% ipython --no-banner

In [1]: import numpy as np

In [2]: np.set_printoptions(precision=2, suppress=True, linewidth=100, sign=" ")

In [3]: J = np.array([[0, -2, 2, 0, -4, -4, 0, 0],
   ...:     [2, 0, 1, 1, -4, -3, 1, -3],
   ...:     [-2, -1, 0, 0, 2, -1, -1, 1],
   ...:     [0, -1, 0, 0, 4, 2, 3, -4],
   ...:     [4, 4, -2, -4, 0, -1, 4, -2],
   ...:     [4, 3, 1, -2, 1, 0, -1, 0],
   ...:     [0, -1, 1, -3, -4, 1, 0, -4],
   ...:     [0, 3, -1, 4, 2, 0, 4, 0]])

In [4]: U, sig = np.linalg.svd(J)
Traceback (most recent call last):
  Cell In[4], line 1
    U, sig = np.linalg.svd(J)
ValueError: too many values to unpack (expected 2)


In [5]: U, sig, vt = np.linalg.svd(J, full_matrices=False)

In [6]: print((sig > 1e-8).sum())
8

In [7]: vec = np.array([1, 2, 2, 1, 3, 0, 2, 2])

In [8]: print(np.round(np.linalg.eigvals(J).real, 2) + 0)
[ 0.  0.  0.  0.  0.  0.  0.  0.]

In [9]: print(np.linalg.svd(J, compute_uv=False))
[ 10.36  10.36   6.81   6.81   3.43   3.43   1.21   1.21]

In [10]: q = np.linalg.solve(np.eye(8) - J, np.eye(8) + J)

In [11]: print(np.round(q @ q.T, 2) + 0)
[[ 1.  0.  0.  0.  0.  0.  0.  0.]
 [ 0.  1.  0.  0.  0.  0.  0.  0.]
 [ 0.  0.  1.  0.  0.  0.  0.  0.]
 [ 0.  0.  0.  1.  0.  0.  0.  0.]
 [ 0.  0.  0.  0.  1.  0.  0.  0.]
 [ 0.  0.  0.  0.  0.  1.  0.  0.]
 [ 0.  0.  0.  0.  0.  0.  1.  0.]
 [ 0.  0.  0.  0.  0.  0.  0.  1.]]

In [12]: print(round(float(np.linalg.det(q)), 2))
1.0
